$ python3 -q
>>> import numpy as np
>>> np.set_printoptions(suppress=True, linewidth=160)
>>> tidy = lambda a: np.round(a, 1) + 0
>>> X = np.array([[1, 0, 0, 0, 0, 0],
...     [0, 8, 6, 7, 4, 0],
...     [0, 7, 1, 0, 2, 0],
...     [0, 0, 9, 5, 6, 0],
...     [0, 2, 1, 1, 5, 0],
...     [9, 0, 0, 0, 0, 2]])
>>> # 2 groups of indices that never mix
>>> tidy(np.sort(np.linalg.eigvals(X).real))
array([-0.3, -0.3,  1. ,  2. ,  3.6, 16. ])
>>> tidy(np.linalg.det(X))
np.float64(2258.0)
>>> r0 = np.array([0, -2, 0, -2, 2, -1])
>>> B = X + np.outer(r0, np.eye(6)[0])
>>> B
array([[ 1.,  0.,  0.,  0.,  0.,  0.],
       [-2.,  8.,  6.,  7.,  4.,  0.],
       [ 0.,  7.,  1.,  0.,  2.,  0.],
       [-2.,  0.,  9.,  5.,  6.,  0.],
       [ 2.,  2.,  1.,  1.,  5.,  0.],
       [ 8.,  0.,  0.,  0.,  0.,  2.]])
>>> np.linalg.matrix_rank(np.linalg.inv(B) - np.linalg.inv(X), tol=1e-8)
np.int64(1)
>>> tidy(np.linalg.det(B) / np.linalg.det(X)), tidy(1 + np.linalg.solve(X, r0)[0])
(np.float64(1.0), np.float64(1.0))
>>> np.linalg.matrix_rank(B - X)
np.int64(1)
>>> vec = np.array([0, 0, 2, 1, 0, 0])
>>> rhs = B @ vec
>>> c, lr = np.zeros(6), 1 / np.linalg.norm(B, 2) ** 2
>>> for i in range(300):
...     c -= lr * B.T @ (B @ c - rhs)
...     if i % 50 == 0: print(i, round(np.linalg.norm(B @ c - rhs), 1))
... 
0 7.4
50 0.7
100 0.3
150 0.2
200 0.1
250 0.1
>>> tidy(np.linalg.cond(B))
np.float64(74.4)
>>> tidy(c)
array([-0.1,  0. ,  2. ,  1. ,  0. ,  0.2])
>>> tidy(np.abs(np.linalg.eigvals(X)).max())
np.float64(16.0)
>>> X.inv()
Traceback (most recent call last):
  File "<python-input-20>", line 1, in <module>
    X.inv()
    ^^^^^
AttributeError: 'numpy.ndarray' object has no attribute 'inv'
>>> W0 = np.array([[0, 0, 1], [0, 0, 0], [1, 0, 0]])
>>> # symmetric, so the eigenvalues are real
>>> rng = np.random.default_rng(3206)
>>> labels = rng.permutation(6)
>>> B = X[:, labels] * rng.choice([-1, 1], 6)
>>> B
array([[ 0,  0,  0,  0,  0,  1],
       [ 8, -6,  0,  4,  7,  0],
       [ 7, -1,  0,  2,  0,  0],
       [ 0, -9,  0,  6,  5,  0],
       [ 2, -1,  0,  5,  1,  0],
       [ 0,  0,  2,  0,  0,  9]])
>>> left, _, Vt = np.linalg.svd(X.T @ B)
>>> labels
array([1, 2, 5, 4, 3, 0])
>>> np.linalg.rank(B)
Traceback (most recent call last):
  File "<python-input-29>", line 1, in <module>
    np.linalg.rank(B)
    ^^^^^^^^^^^^^^
AttributeError: module 'numpy.linalg' has no attribute 'rank'
>>> np.zeros(6, 6)
Traceback (most recent call last):
  File "<python-input-30>", line 1, in <module>
    np.zeros(6, 6)
    ~~~~~~~~^^^^^^
TypeError: Cannot interpret '6' as a data type
>>> tidy(B.mean(axis=0))
array([ 2.8, -2.8,  0.3,  2.8,  2.2,  1.7])
>>> tidy(np.linalg.svd(B, compute_uv=False))
array([17.4,  9.3,  8.2,  4. ,  1.9,  0.2])
>>> np.diff(B, axis=0)
array([[ 8, -6,  0,  4,  7, -1],
       [-1,  5,  0, -2, -7,  0],
       [-7, -8,  0,  4,  5,  0],
       [ 2,  8,  0, -1, -4,  0],
       [-2,  1,  2, -5, -1,  9]])
>>> B - B[0]
array([[ 0,  0,  0,  0,  0,  0],
       [ 8, -6,  0,  4,  7, -1],
       [ 7, -1,  0,  2,  0, -1],
       [ 0, -9,  0,  6,  5, -1],
       [ 2, -1,  0,  5,  1, -1],
       [ 0,  0,  2,  0,  0,  8]])
>>> B.sum(axis=1)
array([ 1, 13,  8,  2,  7, 11])
